$ python3 -q
>>> import numpy as np
>>> from numpy import linalg as LA
>>> np.set_printoptions(precision=3, suppress=True, linewidth=120)
>>> def rd(a):
...     return np.round(a, 3) + 0
... 
>>> W0 = np.load("test13.npy")
>>> W0
array([[ 1.4, -0.6,  0.9,  0.4,  1.3,  0.8,  0.9, -0.8, -1.9],
       [-0.2, -0.9, -0.1, -1.1,  1.4,  0.7, -0.9, -0.5, -0.8],
       [-0.8, -1.1,  0.7,  0.4, -0.1,  0.5,  1.1, -0.5, -1.4],
       [ 0.1, -0.1, -1. ,  0.7, -2.9,  1.3,  0.4,  0. , -0.2],
       [ 0.2,  0. , -1.8, -1.3,  0.6, -0.6,  1.2,  0.6, -0.5],
       [ 1.2, -0.2,  0.8,  0.6, -0.8,  0.6,  1.5, -1. ,  0.2],
       [ 0.8,  0.3, -0.3, -0.5, -1.6,  1.8, -0.1,  0.3,  1.6],
       [ 0.8, -0.8,  0. , -0.2,  0.9,  0.1, -0.1, -1.8,  0.5],
       [ 1. ,  1.6,  1.6,  0.3, -0.4,  0.2, -1. , -2.1,  0.5],
       [ 1. ,  0.6,  2.4,  1.3, -0.3, -1. , -1.4,  1.3,  0.8],
       [ 1.3, -0.1, -0.3, -0.6, -0.2,  0.8,  0.5,  2. ,  0.8]])
>>> B = np.c_[W0[:, :3] @ np.array([[8, 0, 6], [1, 9, 2], [1, 5, 4]]), np.array([-3, 0, -2, 1, -3, 1, 0, -2, 1, 1, 3])]
>>> rd(B)
array([[11.5, -0.9, 10.8, -3. ],
       [-2.6, -8.6, -3.4,  0. ],
       [-6.8, -6.4, -4.2, -2. ],
       [-0.3, -5.9, -3.6,  1. ],
       [-0.2, -9. , -6. , -3. ],
       [10.2,  2.2, 10. ,  1. ],
       [ 6.4,  1.2,  4.2,  0. ],
       [ 5.6, -7.2,  3.2, -2. ],
       [11.2, 22.4, 15.6,  1. ],
       [11. , 17.4, 16.8,  1. ],
       [10. , -2.4,  6.4,  3. ]])
>>> LA.matrix_rank(B)
np.int64(4)
>>> rd(LA.norm(LA.qr(W0)[0].T @ B, axis=0) ** 2 / ((B ** 2).sum(axis=0) + 1e-12))
array([1.   , 1.   , 1.   , 0.588])
>>> rd(LA.norm(B - W0 @ LA.lstsq(W0, B)[0], axis=0))
array([0.   , 0.   , 0.   , 4.006])
>>> M = np.load("data.npy")
>>> M
array([[ 0.003,  1.996,  1.011,  1.   ,  0.963,  3.009,  0.015,  1.019,  2.991],
       [ 0.009,  2.014,  1.02 ,  0.992,  0.986,  2.995, -0.039,  0.984,  3.009],
       [-0.011,  1.977,  0.998,  1.026,  1.015,  2.983,  0.026,  1.015,  3.025],
       [-0.002,  1.972,  0.993,  1.025,  0.998,  2.994,  0.008,  0.997,  3.024],
       [ 0.005,  2.022,  0.998,  0.991,  1.01 ,  3.009,  0.015,  0.992,  3.004],
       [ 0.004,  2.008,  0.985,  0.986,  0.987,  2.988, -0.014,  1.036,  3.   ],
       [-0.008,  2.016,  1.006,  1.015,  0.99 ,  3.012,  0.008,  1.01 ,  2.999],
       [-0.017,  1.999,  1.001,  0.98 ,  1.018,  3.03 ,  0.019,  1.003,  3.001],
       [ 0.006,  1.97 ,  1.007,  0.987,  0.986,  3.015, -0.029,  1.039,  2.987],
       [ 0.   ,  1.978,  0.969,  0.973,  0.984,  2.953,  0.027,  0.996,  2.947],
       [ 0.004,  1.988,  1.018,  1.   ,  1.006,  3.011,  0.005,  0.995,  3.016],
       [ 0.021,  2.019,  1.026,  1.001,  0.947,  2.974,  0.02 ,  1.024,  3.024],
       [ 0.03 ,  1.979,  0.959,  1.018,  1.004,  2.993, -0.03 ,  0.984,  3.001],
       [-0.014,  1.973,  0.965,  0.987,  0.972,  2.999, -0.019,  0.988,  2.985],
       [ 0.019,  2.009,  0.998,  0.981,  1.018,  3.002, -0.003,  0.992,  2.978],
       [-0.022,  1.948,  0.997,  0.997,  1.053,  2.979,  0.017,  1.021,  2.969],
       [ 0.013,  1.976,  1.01 ,  0.999,  0.997,  3.014, -0.008,  1.014,  3.002],
       [ 0.002,  2.021,  0.966,  0.995,  1.013,  3.016,  0.032,  0.997,  2.999],
       [ 2.987,  0.987,  2.003,  3.001,  1.002,  1.974,  2.987,  1.978,  3.008],
       [ 3.009,  0.989,  1.99 ,  3.018,  1.012,  2.01 ,  3.033,  1.959,  2.974],
       [ 2.994,  1.004,  2.016,  3.015,  1.021,  2.016,  2.987,  1.98 ,  3.01 ],
       [ 3.037,  0.988,  2.029,  3.   ,  0.995,  2.026,  3.013,  1.98 ,  2.997],
       [ 3.007,  1.004,  2.004,  3.016,  0.977,  1.96 ,  3.016,  2.048,  2.994],
       [ 2.982,  0.987,  2.002,  3.022,  1.007,  1.991,  2.975,  2.004,  3.003],
       [ 2.99 ,  1.009,  2.001,  2.926,  0.998,  2.003,  2.998,  1.97 ,  2.967],
       [ 2.981,  1.051,  1.996,  2.994,  1.014,  2.011,  3.043,  2.003,  2.992],
       [ 3.02 ,  1.008,  2.032,  3.02 ,  1.004,  2.026,  3.   ,  2.024,  2.98 ],
       [ 3.009,  0.991,  2.02 ,  3.001,  1.009,  2.015,  3.038,  2.004,  3.021],
       [ 3.024,  1.009,  1.988,  2.981,  1.005,  2.017,  2.989,  2.017,  3.01 ],
       [ 2.997,  1.002,  2.009,  2.999,  1.   ,  2.003,  3.028,  1.998,  2.98 ],
       [ 2.992,  0.956,  2.007,  3.005,  0.982,  2.012,  2.985,  2.04 ,  2.978],
       [ 3.026,  0.988,  2.012,  2.988,  0.999,  1.994,  3.046,  2.023,  3.006],
       [ 3.002,  1.005,  2.014,  2.988,  0.995,  1.984,  3.015,  1.987,  3.018],
       [ 3.039,  0.996,  1.993,  2.984,  0.988,  2.022,  3.017,  2.005,  3.015],
       [ 2.998,  0.977,  2.017,  2.993,  1.012,  1.996,  2.942,  1.977,  3.005],
       [ 2.966,  0.998,  2.045,  2.994,  1.008,  2.013,  3.003,  2.023,  2.989]])
>>> O, vecs = LA.qr(M[:, :8])[0], LA.qr(M[:, 8:])[0]
>>> sv = LA.svd(O.T @ vecs, compute_uv=False)
>>> rd(LA.norm(O @ O.T - vecs @ vecs.T, 2))
np.float64(1.0)
>>> rd(np.degrees(np.arccos(sv.clip(0, 1))))
array([0.345])
>>> rd(sv)
array([1.])
>>> O, Rm = LA.qr(W0)
>>> rd(O.T @ O)
array([[1., 0., 0., 0., 0., 0., 0., 0., 0.],
       [0., 1., 0., 0., 0., 0., 0., 0., 0.],
       [0., 0., 1., 0., 0., 0., 0., 0., 0.],
       [0., 0., 0., 1., 0., 0., 0., 0., 0.],
       [0., 0., 0., 0., 1., 0., 0., 0., 0.],
       [0., 0., 0., 0., 0., 1., 0., 0., 0.],
       [0., 0., 0., 0., 0., 0., 1., 0., 0.],
       [0., 0., 0., 0., 0., 0., 0., 1., 0.],
       [0., 0., 0., 0., 0., 0., 0., 0., 1.]])
>>> np.trace(O @ O.T)
np.float64(9.0)
>>> np.allclose(Rm.T @ Rm, W0.T @ W0)
True
>>> rd(O @ Rm)
array([[ 1.4, -0.6,  0.9,  0.4,  1.3,  0.8,  0.9, -0.8, -1.9],
       [-0.2, -0.9, -0.1, -1.1,  1.4,  0.7, -0.9, -0.5, -0.8],
       [-0.8, -1.1,  0.7,  0.4, -0.1,  0.5,  1.1, -0.5, -1.4],
       [ 0.1, -0.1, -1. ,  0.7, -2.9,  1.3,  0.4,  0. , -0.2],
       [ 0.2,  0. , -1.8, -1.3,  0.6, -0.6,  1.2,  0.6, -0.5],
       [ 1.2, -0.2,  0.8,  0.6, -0.8,  0.6,  1.5, -1. ,  0.2],
       [ 0.8,  0.3, -0.3, -0.5, -1.6,  1.8, -0.1,  0.3,  1.6],
       [ 0.8, -0.8,  0. , -0.2,  0.9,  0.1, -0.1, -1.8,  0.5],
       [ 1. ,  1.6,  1.6,  0.3, -0.4,  0.2, -1. , -2.1,  0.5],
       [ 1. ,  0.6,  2.4,  1.3, -0.3, -1. , -1.4,  1.3,  0.8],
       [ 1.3, -0.1, -0.3, -0.6, -0.2,  0.8,  0.5,  2. ,  0.8]])
>>> rd(np.abs(np.diag(Rm)))
array([3.017, 2.407, 3.434, 1.799, 2.688, 1.571, 2.255, 3.377, 1.783])
>>> feats = np.loadtxt("w.csv", delimiter=",")
>>> rd(feats)
array([[0.347, 0.069, 0.208, 0.069, 0.347, 0.208, 0.069, 0.069],
       [0.069, 0.014, 0.042, 0.014, 0.069, 0.042, 0.014, 0.014],
       [0.208, 0.042, 0.125, 0.042, 0.208, 0.125, 0.042, 0.042],
       [0.069, 0.014, 0.042, 0.014, 0.069, 0.042, 0.014, 0.014],
       [0.347, 0.069, 0.208, 0.069, 0.347, 0.208, 0.069, 0.069],
       [0.208, 0.042, 0.125, 0.042, 0.208, 0.125, 0.042, 0.042],
       [0.069, 0.014, 0.042, 0.014, 0.069, 0.042, 0.014, 0.014],
       [0.069, 0.014, 0.042, 0.014, 0.069, 0.042, 0.014, 0.014]])
>>> x0 = np.array([1, 1, 0, 2, 0, 2, 1, 1])
>>> rd(LA.eigvalsh(2 * feats - np.eye(8)))
array([-1., -1., -1., -1., -1., -1., -1.,  1.])
>>> rd((x0 - feats @ x0) @ (feats @ x0))
np.float64(0.0)
>>> evals, vecs = LA.eigh(feats)
>>> rd(vecs.T @ vecs)
array([[1., 0., 0., 0., 0., 0., 0., 0.],
       [0., 1., 0., 0., 0., 0., 0., 0.],
       [0., 0., 1., 0., 0., 0., 0., 0.],
       [0., 0., 0., 1., 0., 0., 0., 0.],
       [0., 0., 0., 0., 1., 0., 0., 0.],
       [0., 0., 0., 0., 0., 1., 0., 0.],
       [0., 0., 0., 0., 0., 0., 1., 0.],
       [0., 0., 0., 0., 0., 0., 0., 1.]])
>>> rd(vecs @ np.diag(evals) @ vecs.T)
array([[0.347, 0.069, 0.208, 0.069, 0.347, 0.208, 0.069, 0.069],
       [0.069, 0.014, 0.042, 0.014, 0.069, 0.042, 0.014, 0.014],
       [0.208, 0.042, 0.125, 0.042, 0.208, 0.125, 0.042, 0.042],
       [0.069, 0.014, 0.042, 0.014, 0.069, 0.042, 0.014, 0.014],
       [0.347, 0.069, 0.208, 0.069, 0.347, 0.208, 0.069, 0.069],
       [0.208, 0.042, 0.125, 0.042, 0.208, 0.125, 0.042, 0.042],
       [0.069, 0.014, 0.042, 0.014, 0.069, 0.042, 0.014, 0.014],
       [0.069, 0.014, 0.042, 0.014, 0.069, 0.042, 0.014, 0.014]])
>>> rd(evals.sum()), np.trace(feats)
(np.float64(1.0), np.float64(1.0))
>>> rd(evals)
array([0., 0., 0., 0., 0., 0., 0., 1.])
>>> rd(LA.svd(feats, compute_uv=False))
array([1., 0., 0., 0., 0., 0., 0., 0.])
>>> rd(LA.eigvalsh(feats @ feats))
array([0., 0., 0., 0., 0., 0., 0., 1.])
